$ python -q
>>> import numpy as np
>>> np.set_printoptions(precision=2, suppress=True, linewidth=100)
>>> tidy = lambda a: np.round(a, 2) + 0
>>> A = np.load("w.npy")
>>> print(A)
[[1 3 3 0 2 0 1 1 1 2]
 [3 0 1 3 3 2 0 2 1 3]
 [1 3 3 3 1 2 0 1 2 0]
 [1 1 2 3 1 0 0 1 2 2]
 [3 2 1 2 1 0 2 2 2 1]
 [2 1 0 3 0 3 3 3 0 2]
 [2 1 0 0 0 0 0 1 2 1]
 [1 1 2 3 1 0 0 1 2 2]]
>>> print(tidy(A @ np.linalg.pinv(A) @ A))
[[1. 3. 3. 0. 2. 0. 1. 1. 1. 2.]
 [3. 0. 1. 3. 3. 2. 0. 2. 1. 3.]
 [1. 3. 3. 3. 1. 2. 0. 1. 2. 0.]
 [1. 1. 2. 3. 1. 0. 0. 1. 2. 2.]
 [3. 2. 1. 2. 1. 0. 2. 2. 2. 1.]
 [2. 1. 0. 3. 0. 3. 3. 3. 0. 2.]
 [2. 1. 0. 0. 0. 0. 0. 1. 2. 1.]
 [1. 1. 2. 3. 1. 0. 0. 1. 2. 2.]]
>>> print(np.allclose(A[:-1].T @ np.linalg.lstsq(A[:-1].T, A[-1])[0], A[-1]))
True
>>> rank = np.linalg.matrix_rank(A)
>>> print(rank)
7
>>> N = np.linalg.svd(A)[2][rank:].T
>>> print(N.shape)
(10, 3)
>>> print([int(np.linalg.matrix_rank(np.delete(A, i, axis=0))) for i in range(8)])
[6, 6, 6, 7, 6, 6, 6, 7]
>>> print([int(np.linalg.matrix_rank(A[:, :j + 1])) for j in range(10)])
[1, 2, 3, 4, 5, 6, 7, 7, 7, 7]
>>> print(tidy(A @ N))
[[0. 0. 0.]
 [0. 0. 0.]
 [0. 0. 0.]
 [0. 0. 0.]
 [0. 0. 0.]
 [0. 0. 0.]
 [0. 0. 0.]
 [0. 0. 0.]]
>>> print(np.allclose(A @ N, 0))
True
>>> print(np.linalg.cond(A) > 100)
True
>>> print(tidy(np.linalg.norm(A, 2) / np.linalg.norm(A)))
0.85
>>> print(np.argsort(-np.linalg.norm(A, axis=0).round(6), kind="stable")[:3])
[3 0 2]
>>> print(np.linalg.matrix_rank(A, rtol=0.1))
6
>>> T = np.stack([A, 3 * A, A[::-1]])
>>> print(T.shape)
(3, 8, 10)
>>> print(tidy(np.linalg.norm(T, axis=(1, 2))))
[15.87 47.62 15.87]
>>> F = np.load("run5.npy")
>>> print(F)
[[  1  -1   1  -1]
 [  1   0   0   0]
 [  1   1   1   1]
 [  1   2   4   8]
 [  1   3   9  27]
 [  1   4  16  64]
 [  1   5  25 125]
 [  1   6  36 216]
 [  1   7  49 343]
 [  1   8  64 512]
 [  1   9  81 729]]
>>> r0 = np.array([3, 0, -3])
>>> print(np.polyval(r0, F[5]))
[    0    45   765 12285]
>>> print(np.correlate(F[5], F[2], "full"))
[ 1  5 21 85 84 80 64]
>>> print(np.cross(F[5, :3], F[2, :3]))
[-12  15  -3]
>>> left, sig, vt = np.linalg.svd(F)
>>> print(np.argmax(sig[:-1] / (sig[1:] + 1e-6)) + 1)
1
>>> Y = left[:, :1] @ np.diag(sig[:1]) @ vt[:1]
>>> print(np.linalg.matrix_rank(F, rtol=0.05))
1
>>> print(tidy(np.linalg.norm(F - Y) / np.linalg.norm(F)))
0.02
>>> vec = np.array([4, 2, 2, 5])
>>> rhs = F @ vec
>>> print(tidy(np.linalg.pinv(F) @ F))
[[1. 0. 0. 0.]
 [0. 1. 0. 0.]
 [0. 0. 1. 0.]
 [0. 0. 0. 1.]]
>>> try:
...     np.linalg.solve(F, rhs)
... except np.linalg.LinAlgError as e:
...     print("failed:", e)
... 
failed: Last 2 dimensions of the array must be square
>>> rng = np.random.default_rng(641)
>>> rhs = rhs + 0.02 * rng.normal(size=11)
>>> print(tidy(rhs))
[  -0.98    4.01   13.     56.02  163.03  363.99  688.99 1168.02 1830.95 2708.01 3829.05]
>>> c, *_ = np.linalg.lstsq(F, rhs)
>>> print(c.round())
[4. 2. 2. 5.]
>>> print(tidy(c))
[4.02 2.01 2.   5.  ]
>>> idx = rng.permutation(4)
>>> Y = F[:, idx] * rng.choice([-1, 1], 4)
>>> print(Y)
[[  1  -1  -1  -1]
 [  1   0   0   0]
 [  1   1  -1   1]
 [  1   8  -4   2]
 [  1  27  -9   3]
 [  1  64 -16   4]
 [  1 125 -25   5]
 [  1 216 -36   6]
 [  1 343 -49   7]
 [  1 512 -64   8]
 [  1 729 -81   9]]
>>> left, _, vt = np.linalg.svd(F.T @ Y)
>>> print(tidy(left @ vt))
[[ 1.  0.  0.  0.]
 [ 0.  0.  0.  1.]
 [ 0.  0. -1.  0.]
 [ 0.  1.  0.  0.]]
>>> print(tidy(np.linalg.lstsq(F, Y)[0]))
[[ 1.  0.  0.  0.]
 [ 0.  0.  0.  1.]
 [ 0.  0. -1.  0.]
 [ 0.  1.  0.  0.]]
>>> print(idx)
[0 3 2 1]
>>> Y = F / np.linalg.norm(F, axis=1)
Traceback (most recent call last):
  File "<python-input-50>", line 1, in <module>
    Y = F / np.linalg.norm(F, axis=1)
        ~~^~~~~~~~~~~~~~~~~~~~~~~~~~~
ValueError: operands could not be broadcast together with shapes (11,4) (11,) 
>>> Y = F / np.linalg.norm(F, axis=1, keepdims=True)
>>> gram = Y @ Y.T
>>> print(np.argwhere(np.triu(np.abs(gram) > 0.95, 1)))
[[ 3  4]
 [ 3  5]
 [ 4  5]
 [ 4  6]
 [ 4  7]
 [ 4  8]
 [ 4  9]
 [ 4 10]
 [ 5  6]
 [ 5  7]
 [ 5  8]
 [ 5  9]
 [ 5 10]
 [ 6  7]
 [ 6  8]
 [ 6  9]
 [ 6 10]
 [ 7  8]
 [ 7  9]
 [ 7 10]
 [ 8  9]
 [ 8 10]
 [ 9 10]]
>>> K = np.loadtxt("layer12.csv", delimiter=",")
>>> print(K)
[[1. 3. 0. 1.]
 [0. 1. 0. 0.]
 [0. 0. 3. 2.]
 [0. 0. 0. 1.]]
>>> vec = np.array([3, 3, 0, 0])
>>> print((K @ vec).argmax())
0
>>> print(K * vec)
[[3. 9. 0. 0.]
 [0. 3. 0. 0.]
 [0. 0. 0. 0.]
 [0. 0. 0. 0.]]
>>> print(K @ np.eye(4)[0])
[1. 0. 0. 0.]
>>> print(np.sign((K @ vec).round(6)))
[1. 1. 0. 0.]
>>> hat = np.triu(np.array([[3, 2, 0, 3], [2, 1, 3, 2], [1, 3, 1, 0], [1, 3, 1, 2]]), 1) + np.eye(4)
>>> Y = hat @ K @ np.linalg.inv(hat)
>>> print(tidy(np.linalg.det(Y)))
3.0
>>> print(Y)
[[ 1.  3. -9. -5.]
 [ 0.  1.  6.  6.]
 [ 0.  0.  3.  2.]
 [ 0.  0.  0.  1.]]
>>> E = np.load("case4.npy")
>>> print(E)
[[ 33.05  19.31  -6.41 -12.93  -6.39 -13.93  12.55]
 [ 18.86  -2.61  25.32 -40.04  15.01  28.17  12.98]
 [ 19.84  20.98  -6.48  10.68 -22.08   3.86   1.14]
 [ -0.72 -18.49  14.15   3.83  -6.7   -1.78  13.71]
 [-16.73 -23.28  34.48  12.34  11.63  -8.65 -16.59]
 [ -2.35  -6.24  -6.85   8.1    2.62  -8.12  -3.77]
 [ 21.69  -4.35  10.61   8.24  -6.94  25.59  -5.56]
 [ 13.2  -43.52   5.77  39.29  -4.19   4.31  -1.14]
 [-31.21 -20.7   27.22 -11.64  -2.34  -1.77  26.05]
 [ 12.23  -0.7   -4.97   2.05  -3.52 -15.31  10.65]
 [  6.31  -0.94   3.08  -5.03  17.13  16.97  -4.53]
 [  4.82  -2.71  12.55  -9.58   2.17  13.98  -9.33]
 [  2.89   0.19   9.4   11.64  -4.42   3.41  28.04]
 [  0.81   3.16  -2.16   5.31  -7.77  -5.96  19.53]
 [ -7.62   8.73  11.93 -10.78   3.88   8.46 -17.11]
 [-18.09  -6.79   2.5   10.76  -4.53  -3.44  13.81]
 [  2.31 -27.3   28.71  13.36   6.75   8.02  -5.39]
 [  5.25 -13.11  -7.83   5.56   6.54  -0.23  -3.42]]
>>> w1 = np.array([[2, 2, -1, 1, 3, -1],
...     [-1, -2, 3, 1, -2, -3],
...     [-1, 2, 0, 3, -3, -2],
...     [-1, 1, -3, 0, 0, -2],
...     [-1, 3, 1, 2, 3, -2],
...     [-1, 3, 3, -3, -1, -2],
...     [2, 3, 1, 2, 0, -2]])
>>> c = np.array([-1, 5, -4, 4, -2, -4])
>>> hid = np.maximum(E @ w1 + c, 0)
>>> print((hid > 0).astype(int))
[[1 0 1 1 1 0]
 [1 1 1 1 1 0]
 [1 0 0 0 0 0]
 [1 1 0 1 0 1]
 [0 1 0 1 0 1]
 [0 0 0 0 1 1]
 [0 1 1 0 0 0]
 [1 1 0 0 1 1]
 [0 1 1 1 0 1]
 [1 0 0 1 1 1]
 [0 1 1 0 1 0]
 [0 1 1 0 0 0]
 [1 1 0 1 0 0]
 [1 1 0 1 0 0]
 [0 0 1 0 0 0]
 [0 1 0 1 0 0]
 [0 1 0 1 0 0]
 [1 1 0 0 1 1]]
>>> print(tidy((hid > 0).mean(axis=0)))
[0.5  0.72 0.39 0.56 0.39 0.39]
>>> print(np.linalg.matrix_rank(hid))
6
>>> W2 = np.array([[0, 0], [-3, 1], [2, -1], [0, -3], [-1, -1], [-1, -2]])
>>> print(w1 @ W2)
[[-10  -1]
 [ 17   0]
 [ -1   0]
 [ -7   8]
 [ -8  -3]
 [  0  14]
 [ -5   0]]
>>> print((hid @ W2).round(6).argmax(axis=1))
[0 1 0 1 0 0 1 1 1 0 1 1 1 0 0 1 1 1]
>>> D = np.linalg.norm(E[:, None] - E[None], axis=-1)
>>> print((D + 1e9 * np.eye(18)).round(6).argmin(axis=1))
[ 9 11 13 15 16 17 11 16  3 13 11 10 13  9 11 13  4  5]
>>> print(np.linalg.matrix_rank(D ** 2))
9
>>> idx = rng.permutation(7)
>>> Y = E[:, idx] * rng.choice([-1, 1], 7)
>>> print(Y)
[[-33.05   6.39   6.41 -19.31  12.93  13.93  12.55]
 [-18.86 -15.01 -25.32   2.61  40.04 -28.17  12.98]
 [-19.84  22.08   6.48 -20.98 -10.68  -3.86   1.14]
 [  0.72   6.7  -14.15  18.49  -3.83   1.78  13.71]
 [ 16.73 -11.63 -34.48  23.28 -12.34   8.65 -16.59]
 [  2.35  -2.62   6.85   6.24  -8.1    8.12  -3.77]
 [-21.69   6.94 -10.61   4.35  -8.24 -25.59  -5.56]
 [-13.2    4.19  -5.77  43.52 -39.29  -4.31  -1.14]
 [ 31.21   2.34 -27.22  20.7   11.64   1.77  26.05]
 [-12.23   3.52   4.97   0.7   -2.05  15.31  10.65]
 [ -6.31 -17.13  -3.08   0.94   5.03 -16.97  -4.53]
 [ -4.82  -2.17 -12.55   2.71   9.58 -13.98  -9.33]
 [ -2.89   4.42  -9.4   -0.19 -11.64  -3.41  28.04]
 [ -0.81   7.77   2.16  -3.16  -5.31   5.96  19.53]
 [  7.62  -3.88 -11.93  -8.73  10.78  -8.46 -17.11]
 [ 18.09   4.53  -2.5    6.79 -10.76   3.44  13.81]
 [ -2.31  -6.75 -28.71  27.3  -13.36  -8.02  -5.39]
 [ -5.25  -6.54   7.83  13.11  -5.56   0.23  -3.42]]
>>> left, _, vt = np.linalg.svd(E.T @ Y)
>>> print(tidy(np.linalg.lstsq(E, Y)[0]))
[[-1.  0.  0.  0.  0.  0.  0.]
 [ 0.  0.  0. -1.  0.  0.  0.]
 [ 0.  0. -1.  0.  0.  0.  0.]
 [ 0.  0.  0.  0. -1.  0.  0.]
 [ 0. -1.  0.  0.  0.  0.  0.]
 [ 0.  0.  0.  0.  0. -1.  0.]
 [ 0.  0.  0.  0.  0.  0.  1.]]
>>> print(tidy(left @ vt))
[[-1.  0.  0.  0.  0.  0.  0.]
 [ 0.  0.  0. -1.  0.  0.  0.]
 [ 0.  0. -1.  0.  0.  0.  0.]
 [ 0.  0.  0.  0. -1.  0.  0.]
 [ 0. -1.  0.  0.  0.  0.  0.]
 [ 0.  0.  0.  0.  0. -1.  0.]
 [ 0.  0.  0.  0.  0.  0.  1.]]
>>> J = np.load("test10.npy")
>>> print(J)
[[ 2  0 -1  2  1  2  1 -1]
 [-1  2  0 -1  2  1  2  1]
 [ 1 -1  2  0 -1  2  1  2]
 [ 2  1 -1  2  0 -1  2  1]
 [ 1  2  1 -1  2  0 -1  2]
 [ 2  1  2  1 -1  2  0 -1]
 [-1  2  1  2  1 -1  2  0]
 [ 0 -1  2  1  2  1 -1  2]]
>>> rank = np.linalg.matrix_rank(J)
>>> print(rank)
7
>>> N = np.linalg.svd(J)[2][rank:].T
>>> print(tidy(J @ N))
[[0.]
 [0.]
 [0.]
 [0.]
 [0.]
 [0.]
 [0.]
 [0.]]
>>> print(tidy(N @ N.T))
[[ 0.12 -0.12  0.12 -0.13  0.12 -0.12  0.13 -0.13]
 [-0.12  0.12 -0.12  0.13 -0.12  0.12 -0.12  0.12]
 [ 0.12 -0.12  0.12 -0.13  0.12 -0.12  0.13 -0.13]
 [-0.13  0.13 -0.13  0.13 -0.13  0.13 -0.13  0.13]
 [ 0.12 -0.12  0.12 -0.13  0.12 -0.12  0.13 -0.13]
 [-0.12  0.12 -0.12  0.13 -0.12  0.12 -0.12  0.12]
 [ 0.13 -0.12  0.13 -0.13  0.13 -0.12  0.13 -0.13]
 [-0.13  0.12 -0.13  0.13 -0.13  0.12 -0.13  0.13]]
>>> print([int(np.linalg.matrix_rank(np.delete(J, i, axis=0))) for i in range(8)])
[7, 7, 7, 7, 7, 7, 7, 7]
>>> print([int(np.linalg.matrix_rank(J[:, :j + 1])) for j in range(8)])
[1, 2, 3, 4, 5, 6, 7, 7]
